$ ipython --no-banner

In [1]: import numpy as np

In [2]: from numpy import linalg as LA

In [3]: np.set_printoptions(precision=2, suppress=True, linewidth=200, floatmode="fixed")

In [4]: M = np.array([[5, -3, 5], [0, 1, 2], [-5, -5, -1]])

In [5]: ang = np.radians(72)

In [6]: R = np.eye(3)

In [7]: R[0, 0] = R[2, 2] = np.cos(ang)

In [8]: R[0, 2], R[2, 0] = -np.sin(ang), np.sin(ang)

In [9]: print(R)
[[ 0.31  0.00 -0.95]
 [ 0.00  1.00  0.00]
 [ 0.95  0.00  0.31]]

In [10]: other = M @ R.T

In [11]: print(other)
[[-3.21 -3.00  6.30]
 [-1.90  1.00  0.62]
 [-0.59 -5.00 -5.06]]

In [12]: print(np.round(LA.det(R), 2), round(float(np.trace(R)), 2))
1.0 1.62

In [13]: print(np.abs(other - M).max(axis=0))
[8.21 0.00 4.06]

In [14]: print(LA.svd(M, compute_uv=False), LA.svd(other, compute_uv=False))
[8.48 6.29 1.88] [8.48 6.29 1.88]

In [15]: print(other[1] @ other[2])
-7.0

In [16]: print(np.round(LA.norm(other, 2), 2))
8.48

In [17]: print(round(float(LA.norm(other[1] - other[2])), 2))
8.37

In [18]: print(np.round(LA.norm(other, 1), 2), np.round(LA.norm(other, np.inf), 2))
11.98 12.51

In [19]: rng = np.random.default_rng(9822)

In [20]: lab = rng.permutation(3)

In [21]: print(lab)
[2 0 1]

In [22]: other = M[lab][:, lab]

In [23]: print(np.diag(other))
[-1  5  1]

In [24]: print(round(float(LA.det(other)), 2), round(LA.det(M[lab]), 2))
100.0 100.0

In [25]: print(other)
[[-1 -5 -5]
 [ 5  5 -3]
 [ 2  0  1]]

In [26]: data = np.array([[0, 0, 0, 0], [0, -1, 0, 0], [0, 0, 1, 0], [0, 0, -2, 0]])

In [27]: print(np.sort(LA.eigvals(data).real))
[-1.00  0.00  0.00  1.00]

In [28]: print(data @ data)
[[ 0  0  0  0]
 [ 0  1  0  0]
 [ 0  0  1  0]
 [ 0  0 -2  0]]

In [29]: print(data @ LA.pinv(data) @ data)
[[ 0.00  0.00  0.00  0.00]
 [ 0.00 -1.00  0.00  0.00]
 [ 0.00  0.00  1.00  0.00]
 [ 0.00  0.00 -2.00  0.00]]

In [30]: print(np.round(np.trace(LA.pinv(data) @ data), 2))
2.0

In [31]: rank = LA.matrix_rank(data)

In [32]: print(rank)
2

In [33]: N = LA.svd(data)[2][rank:].T

In [34]: print(LA.matrix_rank(data.T @ data), LA.matrix_rank(data @ data.T))
2 2

In [35]: print(np.allclose(data @ N, 0))
True

In [36]: print([int(LA.matrix_rank(data[:, :j + 1])) for j in range(4)])
[0, 1, 2, 2]

In [37]: left, s, VT = LA.svd(data)

In [38]: V = VT[:(s > 1e-8).sum()]

In [39]: x = data[1] + 4 * data[2] + rng.integers(2) * np.eye(4)[0]

In [40]: print(x)
[ 0.00 -1.00  4.00  0.00]

In [41]: print(round(float(LA.norm(x - V.T @ V @ x)), 2))
0.0

In [42]: print(V.T @ V)
[[0.00 0.00 0.00 0.00]
 [0.00 1.00 0.00 0.00]
 [0.00 0.00 1.00 0.00]
 [0.00 0.00 0.00 0.00]]

In [43]: print(np.diag(V.T @ V))
[0.00 1.00 1.00 0.00]

In [44]: print(LA.matrix_rank(np.vstack([data, x])))
2

In [45]: print(np.allclose(V.T @ V @ x, x))
True

In [46]: J = np.load("a.npy")

In [47]: print(J)
[[ 0 -1 -1  0]
 [ 1  0 -1  1]
 [ 1  1  0  0]
 [ 0 -1  0  0]]

In [48]: # skew, so no eigenvalue has a real part

In [49]: x = np.array([-1, 0, 2, -2])

In [50]: h1 = np.maximum(J @ x, 0)

In [51]: print(J.T @ h1)
[0 0 0 0]

In [52]: print(np.maximum(J @ (3 * x), 0))
[0 0 0 0]

In [53]: print(J * (h1 > 1e-9)[:, None])
[[0 0 0 0]
 [0 0 0 0]
 [0 0 0 0]
 [0 0 0 0]]

In [54]: print(np.flatnonzero(h1 > 1e-9))
[]

In [55]: x = np.array([1, 1, 0, 1])

In [56]: print(x @ J @ x)
0

In [57]: Q = LA.solve(np.eye(4) - J, np.eye(4) + J)

In [58]: print(np.round(Q @ Q.T, 2) + 0)
[[1.00 0.00 0.00 0.00]
 [0.00 1.00 0.00 0.00]
 [0.00 0.00 1.00 0.00]
 [0.00 0.00 0.00 1.00]]

In [59]: F = np.array([[0.0, 9.0, 2.0, 0.0],
    ...:     [2.0, 1.0, 7.0, 0.0],
    ...:     [0.0, 3.0, 8.0, 0.0],
    ...:     [0.0, 0.0, 0.0, -3.0]])

In [60]: other = LA.inv(F)

In [61]: print(LA.inv(other))
[[ 0.00  9.00  2.00  0.00]
 [ 2.00  1.00  7.00  0.00]
 [ 0.00  3.00  8.00  0.00]
 [-0.00 -0.00 -0.00 -3.00]]

In [62]: print(LA.det(F) * other)
[[  39.00  198.00 -183.00    0.00]
 [  48.00    0.00  -12.00    0.00]
 [ -18.00    0.00   54.00    0.00]
 [  -0.00   -0.00   -0.00 -132.00]]

In [63]: print(np.kron(np.eye(2, dtype=int), F))
[[ 0.00  9.00  2.00  0.00  0.00  0.00  0.00  0.00]
 [ 2.00  1.00  7.00  0.00  0.00  0.00  0.00  0.00]
 [ 0.00  3.00  8.00  0.00  0.00  0.00  0.00  0.00]
 [ 0.00  0.00  0.00 -3.00  0.00  0.00  0.00 -0.00]
 [ 0.00  0.00  0.00  0.00  0.00  9.00  2.00  0.00]
 [ 0.00  0.00  0.00  0.00  2.00  1.00  7.00  0.00]
 [ 0.00  0.00  0.00  0.00  0.00  3.00  8.00  0.00]
 [ 0.00  0.00  0.00 -0.00  0.00  0.00  0.00 -3.00]]

In [64]: print(np.round(LA.det(F.T), 2))
396.0

In [65]: print(np.round(LA.eigvals(F).sum().real, 2))
6.0

In [66]: print(np.einsum("ii->", F))
6.0

In [67]: evals, V = LA.eig(F)

In [68]: print(evals)
[-4.48  2.74 10.74 -3.00]

In [69]: print(np.sort(LA.eigvals(F @ F)))
[  7.51   9.00  20.10 115.39]

In [70]: print(np.sort(LA.eigvals(LA.inv(F))))
[-0.33 -0.22  0.09  0.36]

In [71]: print(round(float(np.prod(evals)), 2))
396.0

In [72]: Q, R = LA.qr(F)

In [73]: print(np.round(Q.T @ Q, 2) + 0)
[[1.00 0.00 0.00 0.00]
 [0.00 1.00 0.00 0.00]
 [0.00 0.00 1.00 0.00]
 [0.00 0.00 0.00 1.00]]

In [74]: print(np.allclose(R.T @ R, F.T @ F))
True

In [75]: print(Q @ R)
[[ 0.00  9.00  2.00  0.00]
 [ 2.00  1.00  7.00  0.00]
 [ 0.00  3.00  8.00  0.00]
 [ 0.00  0.00  0.00 -3.00]]

In [76]: print(np.trace(Q @ Q.T))
4.0

In [77]: print(round(LA.det(J), 2))
1.0

In [78]: print(np.trace(J))
0

In [79]: print(np.allclose(J, J.T))
False

In [80]: print((J - J.T) / 2)
[[ 0.00 -1.00 -1.00  0.00]
 [ 1.00  0.00 -1.00  1.00]
 [ 1.00  1.00  0.00  0.00]
 [ 0.00 -1.00  0.00  0.00]]

In [81]: print(np.allclose(J @ J.T, J.T @ J))
True

In [82]: print(J @ J)
[[-2 -1  1 -1]
 [-1 -3 -1  0]
 [ 1 -1 -2  1]
 [-1  0  1 -1]]

In [83]: print(round(float(np.abs(LA.eigvals(J)).max()), 2))
1.93

In [84]: arr = np.load("data.npy")

In [85]: print(arr)
[[ 1.29  0.04 -1.36]
 [ 1.24  0.03 -1.18]
 [ 3.48  0.02 -3.53]
 [-1.08 -0.09  0.98]
 [ 1.72  0.00 -1.78]
 [ 3.26  0.05 -3.32]
 [-2.24  0.00  2.32]
 [-1.58 -0.04  1.59]
 [-1.53 -0.01  1.62]
 [-1.70  0.03  1.76]
 [-0.31  0.02  0.31]
 [-1.48 -0.03  1.57]
 [-0.03 -0.09  0.07]
 [ 2.89  0.08 -2.87]
 [ 0.15  0.06 -0.16]
 [ 0.73  0.08 -0.66]
 [ 1.63  0.00 -1.58]
 [ 4.27  0.01 -4.37]
 [ 0.36  0.02 -0.42]]

In [86]: other = np.c_[arr[:, :2] @ np.array([[3, -2], [-1, -2]]), np.array([0, -3, -1, 0, -3, 1, 3, -3, -1, -1, 3, -3, 1, 2, 0, -3, -3, 0, 2])]

In [87]: print(other)
[[ 3.83 -2.66  0.00]
 [ 3.69 -2.54 -3.00]
 [10.42 -7.00 -1.00]
 [-3.15  2.34  0.00]
 [ 5.16 -3.44 -3.00]
 [ 9.73 -6.62  1.00]
 [-6.72  4.48  3.00]
 [-4.70  3.24 -3.00]
 [-4.58  3.08 -1.00]
 [-5.13  3.34 -1.00]
 [-0.95  0.58  3.00]
 [-4.41  3.02 -3.00]
 [ 0.00  0.24  1.00]
 [ 8.59 -5.94  2.00]
 [ 0.39 -0.42  0.00]
 [ 2.11 -1.62 -3.00]
 [ 4.89 -3.26 -3.00]
 [12.80 -8.56  0.00]
 [ 1.06 -0.76  2.00]]

In [88]: print(LA.norm(LA.qr(arr)[0].T @ other, axis=0) ** 2 / ((other ** 2).sum(axis=0) + 1e-12))
[1.00 1.00 0.14]

In [89]: print(np.round(LA.lstsq(arr, other[:, 0])[0], 2) + 0)
[ 3.00 -1.00  0.00]

In [90]: print(LA.matrix_rank(other))
3

In [91]: print(np.round(LA.norm(other - arr @ LA.lstsq(arr, other)[0], axis=0), 2) + 0)
[0.00 0.00 8.54]

In [92]: print([round(float(x), 2) for x in LA.svd(arr, compute_uv=False)[:3]])
[12.35, 0.21, 0.14]

In [93]: print(np.round(LA.norm(arr, 2) / LA.norm(arr), 2))
1.0

In [94]: print(LA.matrix_rank(arr, rtol=0.1))
1

In [95]: print(np.abs(LA.svd(arr)[2][-1]))
[0.56 0.63 0.54]

In [96]: print(round(np.log10(LA.cond(arr))))
2

In [97]: Q, R = LA.qr(arr)

In [98]: print(np.trace(Q @ Q.T))
3.0

In [99]: print(Q.shape, R.shape)
(19, 3) (3, 3)

In [100]: print(R)
[[-8.66 -0.10  8.80]
 [ 0.00 -0.18 -0.09]
 [ 0.00  0.00 -0.22]]

In [101]: print(np.round(Q.T @ Q, 2) + 0)
[[1.00 0.00 0.00]
 [0.00 1.00 0.00]
 [0.00 0.00 1.00]]

In [102]: print(np.abs(np.diag(R)))
[8.66 0.18 0.22]

In [103]: print(round(float(abs(R[0, 0])), 2), np.round(LA.norm(arr[:, 0]), 2))
8.66 8.66

In [104]: print(np.allclose(R, R.T))
False

In [105]: print(np.round(np.abs(LA.eigvals(R)).max(), 2))
8.66

In [106]: print(np.allclose(R @ R.T, R.T @ R))
False

In [107]: print(round(np.trace(R), 2))
-9.07

In [108]: print(R @ R)
[[ 75.02   0.85 -78.20]
 [  0.00   0.03   0.04]
 [  0.00   0.00   0.05]]

In [109]: left, s, VT = LA.svd(arr)

In [110]: print(np.argmax(s[:-1] / (s[1:] + 1e-6)) + 1)
1

In [111]: other = left[:, :1] @ np.diag(s[:1]) @ VT[:1]

In [112]: print(np.round(LA.norm(arr - other) / LA.norm(arr), 2))
0.02

In [113]: print(LA.matrix_rank(arr, rtol=0.05))
1

In [114]: m1 = np.load("layer12.npy")

In [115]: print(m1)
[[9 9 4]
 [4 8 5]
 [7 3 4]]

In [116]: u = np.array([5, 2, 3])

In [117]: other = m1 + np.outer(u, np.eye(3)[2])

In [118]: print(LA.matrix_rank(LA.inv(other) - LA.inv(m1), tol=1e-8))
1
